% python3 -q
>>> import numpy as np
>>> np.set_printoptions(precision=2, suppress=True, linewidth=160)
>>> rnd = lambda a: np.round(a, 2) + 0
>>> basis = np.sign(np.array([[-3, -1, 2], [-2, -3, -1], [2, 2, -2]]))
>>> M2 = (np.tril(basis, -1) + np.eye(3)) @ (np.triu(basis, 1) + np.eye(3))
>>> ev = np.array([-8, 9, -2])
>>> mat = np.rint(M2 * ev @ np.linalg.inv(M2)) + 0
>>> mat
array([[ -3.,  -6., -11.],
       [-10.,   4.,  22.],
       [-12.,  -6.,  -2.]])
>>> f, g = mat[0], mat[2]
>>> f @ g
np.float64(94.0)
>>> pr = (f @ g) / (f @ f) * f
>>> np.outer(f, g)
array([[ 36.,  18.,   6.],
       [ 72.,  36.,  12.],
       [132.,  66.,  22.]])
>>> rnd(g - pr)
array([-10.3 ,  -2.6 ,   4.23])
>>> np.linalg.matrix_rank(np.outer(f, g))
np.int64(1)
>>> rnd(pr)
array([-1.7 , -3.4 , -6.23])
>>> rnd(np.linalg.matrix_power(mat, 4))
array([[ 14721.,   4080.,  -6545.],
       [-21250.,  -4064.,  13090.],
       [  8160.,   4080.,     16.]])
>>> np.trace(mat)
np.float64(-1.0)
>>> rnd(np.linalg.det(mat))
np.float64(144.0)
>>> (mat + mat.T) / 2
array([[ -3. ,  -8. , -11.5],
       [ -8. ,   4. ,   8. ],
       [-11.5,   8. ,  -2. ]])
>>> (mat - mat.T) / 2
array([[  0. ,   2. ,   0.5],
       [ -2. ,   0. ,  14. ],
       [ -0.5, -14. ,   0. ]])
>>> mat @ mat
array([[ 201.,   60.,  -77.],
       [-274.,  -56.,  154.],
       [ 120.,   60.,    4.]])
>>> rnd(np.linalg.norm(mat, 2) / np.linalg.norm(mat))
np.float64(0.86)
>>> rnd(np.abs(np.linalg.svd(mat)[2][-1]))
array([0.39, 0.86, 0.34])
>>> M2 = np.linalg.inv(mat)
>>> rnd(np.linalg.det(mat) * M2)
array([[ 124.,   54.,  -88.],
       [-284., -126.,  176.],
       [ 108.,   54.,  -72.]])
>>> np.allclose(M2, mat.T)
False
>>> (np.abs(M2) > 1e-9).astype(int)
array([[1, 1, 1],
       [1, 1, 1],
       [1, 1, 1]])
>>> rnd(np.linalg.inv(M2))
array([[ -3.,  -6., -11.],
       [-10.,   4.,  22.],
       [-12.,  -6.,  -2.]])
>>> rnd(M2)
array([[ 0.86,  0.37, -0.61],
       [-1.97, -0.87,  1.22],
       [ 0.75,  0.37, -0.5 ]])
>>> rnd(mat @ M2)
array([[1., 0., 0.],
       [0., 1., 0.],
       [0., 0., 1.]])
>>> rnd(np.linalg.cond(mat))
np.float64(76.67)
>>> rnd(np.linalg.slogdet(mat)[0])
np.float64(1.0)
>>> M2 = np.array([[0, 2], [4, 5]])
>>> m1 = np.kron(np.eye(2, dtype=int), M2)
>>> m1
array([[0, 2, 0, 0],
       [4, 5, 0, 0],
       [0, 0, 0, 2],
       [0, 0, 4, 5]])
>>> # splits into 2 blocks
>>> m1 @ m1
array([[ 8, 10,  0,  0],
       [20, 33,  0,  0],
       [ 0,  0,  8, 10],
       [ 0,  0, 20, 33]])
>>> rnd(np.sort(np.linalg.eigvals(m1).real))
array([-1.27, -1.27,  6.27,  6.27])
>>> W0 = np.loadtxt("arr.csv", delimiter=",")
>>> W0
array([[ 0.21, -0.64,  0.7 ],
       [ 5.25, -7.59,  5.09],
       [-2.32,  3.57, -2.64],
       [-0.39,  0.41, -0.01],
       [ 1.84, -5.9 ,  4.15],
       [ 0.93, -2.88,  2.11],
       [-1.73,  5.1 , -3.48],
       [-0.89, -0.58,  0.13],
       [ 1.42, -1.98,  1.5 ],
       [ 4.18, -7.47,  5.17]])
>>> Uu, sigma, Vt = np.linalg.svd(W0, full_matrices=False)
>>> rnd(np.cumsum(sigma ** 2) / np.sum(sigma ** 2))
array([0.98, 1.  , 1.  ])
>>> np.abs(Uu[:, 0]).round(6).argmax()
np.int64(1)
>>> rnd(Uu.T @ Uu)
array([[1., 0., 0.],
       [0., 1., 0.],
       [0., 0., 1.]])
>>> Xc = W0 - W0.mean(axis=0)
>>> V = np.linalg.svd(Xc)[2][:1]
>>> M2 = Xc - Xc @ V.T @ V
>>> rnd(np.diag(V.T @ V))
array([0.17, 0.57, 0.27])
>>> rnd(np.linalg.norm(M2) / np.linalg.norm(Xc))
np.float64(0.13)
>>> rnd(np.cov(Xc @ V.T, rowvar=False))
np.float64(32.88)
>>> rnd(M2.std(axis=0))
array([0.66, 0.26, 0.2 ])
>>> np.linalg.norm(M2, axis=1).round(6).argmax()
np.int64(1)
>>> proj = W0 @ np.linalg.solve(W0.T @ W0, W0.T)
>>> rnd(np.linalg.eigvalsh(proj))
array([0., 0., 0., 0., 0., 0., 0., 1., 1., 1.])
>>> rnd(np.trace(proj))
np.float64(3.0)
>>> rnd(proj @ W0[:, 0])
array([ 0.21,  5.25, -2.32, -0.39,  1.84,  0.93, -1.73, -0.89,  1.42,  4.18])
>>> np.allclose(proj @ proj, proj)
True
>>> t = np.radians(135)
>>> r_ = np.eye(3)
>>> r_[0, 0] = r_[1, 1] = np.cos(t)
>>> r_[0, 1], r_[1, 0] = -np.sin(t), np.sin(t)
>>> rnd(r_)
array([[-0.71, -0.71,  0.  ],
       [ 0.71, -0.71,  0.  ],
       [ 0.  ,  0.  ,  1.  ]])
>>> M2 = W0 @ r_.T
>>> rnd(np.linalg.det(r_)), rnd(np.trace(r_))
(np.float64(1.0), np.float64(-0.41))
>>> rng = np.random.default_rng(269779)
>>> E = np.eye(4, dtype=int)[rng.permutation(4)] * np.array([-5, 5, -4, -4])
>>> E
array([[-5,  0,  0,  0],
       [ 0,  0,  0, -4],
       [ 0,  0, -4,  0],
       [ 0,  5,  0,  0]])
>>> # splits into 3 blocks
>>> np.allclose(E, E.T)
False
>>> np.allclose(E @ E.T, E.T @ E)
False
>>> E @ E
array([[ 25,   0,   0,   0],
       [  0, -20,   0,   0],
       [  0,   0,  16,   0],
       [  0,   0,   0, -20]])
